% python3 -q
>>> import numpy as np
>>> np.set_printoptions(precision=1, suppress=True, linewidth=140)
>>> rnd = lambda a: np.round(a, 1) + 0
>>> m1 = np.load("run16.npy")
>>> print(m1)
[[  7.4   3.1  -2.7  -1.1   1.6   8.2   8.9]
 [ 10.    8.1  -3.2  -4.   10.2   4.5   9.5]
 [  2.1  12.1   3.    5.1   9.8  -4.8   9.9]
 [  5.3   5.9   0.4   4.1   4.2   6.7   8.8]
 [ -5.7   8.1   7.   17.4   1.3  -1.1   7.3]
 [  9.6   0.   -6.7 -14.2   6.2   3.3   1.1]
 [ -5.   -2.2   3.    5.1  -3.5  -1.3  -5.1]
 [  2.6  -1.5  -1.1   1.4  -1.4   8.7   1. ]
 [  7.9   0.7  -3.9  -7.5   4.7   7.    2.3]
 [  8.2   7.3  -3.4  -1.6   4.9   4.   13.7]]
>>> u, r1 = m1[2], m1[1]
>>> print(rnd(u @ r1))
261.4
>>> p = (u @ r1) / (u @ u) * u
>>> print(rnd(p))
[ 1.4  7.9  1.9  3.3  6.4 -3.1  6.4]
>>> print(rnd((r1 - p) @ u))
0.0
>>> A2 = np.c_[m1[:, :2] @ np.array([[-3, 9], [-3, -3]]), np.array([2, 4, -1, 1, -5, -3, 2, -1, -2, 3])]
>>> print(rnd(A2))
[[-31.5  57.3   2. ]
 [-54.3  65.7   4. ]
 [-42.6 -17.4  -1. ]
 [-33.6  30.    1. ]
 [ -7.2 -75.6  -5. ]
 [-28.8  86.4  -3. ]
 [ 21.6 -38.4   2. ]
 [ -3.3  27.9  -1. ]
 [-25.8  69.   -2. ]
 [-46.5  51.9   3. ]]
>>> print(rnd(np.linalg.norm(A2 - m1 @ np.linalg.lstsq(m1, A2)[0], axis=0)))
[0.  0.  3.6]
>>> print(np.linalg.matrix_rank(np.c_[m1, A2]))
8
>>> print(np.linalg.matrix_rank(A2))
3
>>> proj = m1 @ np.linalg.solve(m1.T @ m1, m1.T)
>>> print(rnd(proj))
[[ 0.6 -0.1  0.1  0.2 -0.2 -0.1  0.1  0.1  0.1  0.3]
 [-0.1  0.8  0.   0.2  0.   0.2  0.1  0.1 -0.1  0.1]
 [ 0.1  0.   0.8  0.   0.1  0.   0.1 -0.3  0.2  0. ]
 [ 0.2  0.2  0.   0.7  0.  -0.2 -0.2  0.   0.1 -0.2]
 [-0.2  0.   0.1  0.   0.8 -0.2 -0.1  0.2  0.   0.1]
 [-0.1  0.2  0.  -0.2 -0.2  0.5 -0.1  0.1  0.3  0.1]
 [ 0.1  0.1  0.1 -0.2 -0.1 -0.1  0.8  0.2 -0.1 -0.2]
 [ 0.1  0.1 -0.3  0.   0.2  0.1  0.2  0.6  0.2  0. ]
 [ 0.1 -0.1  0.2  0.1  0.   0.3 -0.1  0.2  0.7 -0.2]
 [ 0.3  0.1  0.  -0.2  0.1  0.1 -0.2  0.  -0.2  0.7]]
>>> print(rnd(np.diag(proj)))
[0.6 0.8 0.8 0.7 0.8 0.5 0.8 0.6 0.7 0.7]
>>> print(np.allclose(proj @ proj, proj))
True
>>> print(rnd(np.linalg.eigvalsh(proj)))
[0. 0. 0. 1. 1. 1. 1. 1. 1. 1.]
>>> mat = np.load("sample14.npy")
>>> print(mat)
[[-6 -1 -1 -3  3  5  4 -3  5  2]
 [-1 -4  0 -2 -4  4  0 -4 -3  0]
 [-1  0  6  0 -2 -3  5  2 -5 -1]
 [-3 -2  0  0  4  1 -3 -1  3 -1]
 [ 3 -4 -2  4  2  1  6  0  0  1]
 [ 5  4 -3  1  1 -4  4 -1  3  1]
 [ 4  0  5 -3  6  4  6 -4  0  5]
 [-3 -4  2 -1  0 -1 -4  2 -1  1]
 [ 5 -3 -5  3  0  3  0 -1  0 -3]
 [ 2  0 -1 -1  1  1  5  1 -3  6]]
>>> A2 = mat[0, 0] * mat[1:] - np.outer(mat[1:, 0], mat[0])
>>> print(A2)
[[  0  23  -1   9  27 -19   4  21  23   2]
 [  0  -1 -37  -3  15  23 -26 -15  35   8]
 [  0   9  -3  -9 -15   9  30  -3  -3  12]
 [  0  27  15 -15 -21 -21 -48   9 -15 -12]
 [  0 -19  23   9 -21  -1 -44  21 -43 -16]
 [  0   4 -26  30 -48 -44 -52  36 -20 -38]
 [  0  21 -15  -3   9  21  36 -21  21   0]
 [  0  23  35  -3 -15 -43 -20  21 -25   8]
 [  0   2   8  12 -12 -16 -38   0   8 -40]]
>>> print(np.linalg.matrix_rank(A2), np.linalg.matrix_rank(mat))
9 10
>>> Uu, sigma = np.linalg.svd(A2)
Traceback (most recent call last):
  File "<python-input-25>", line 1, in <module>
    Uu, sigma = np.linalg.svd(A2)
    ^^^^^^^^^
ValueError: too many values to unpack (expected 2)
>>> Uu, sigma, Vh = np.linalg.svd(A2, full_matrices=False)
>>> print(rnd(np.abs(Vh[0])))
[0.  0.  0.2 0.1 0.4 0.4 0.6 0.3 0.3 0.3]
>>> print(Uu.shape, sigma.shape, Vh.shape)
(9, 9) (9,) (9, 10)
>>> print(np.allclose(Uu * sigma @ Vh, A2))
True
>>> print(rnd(np.sqrt((sigma ** 2).sum())), rnd(np.linalg.norm(A2)))
208.3 208.3
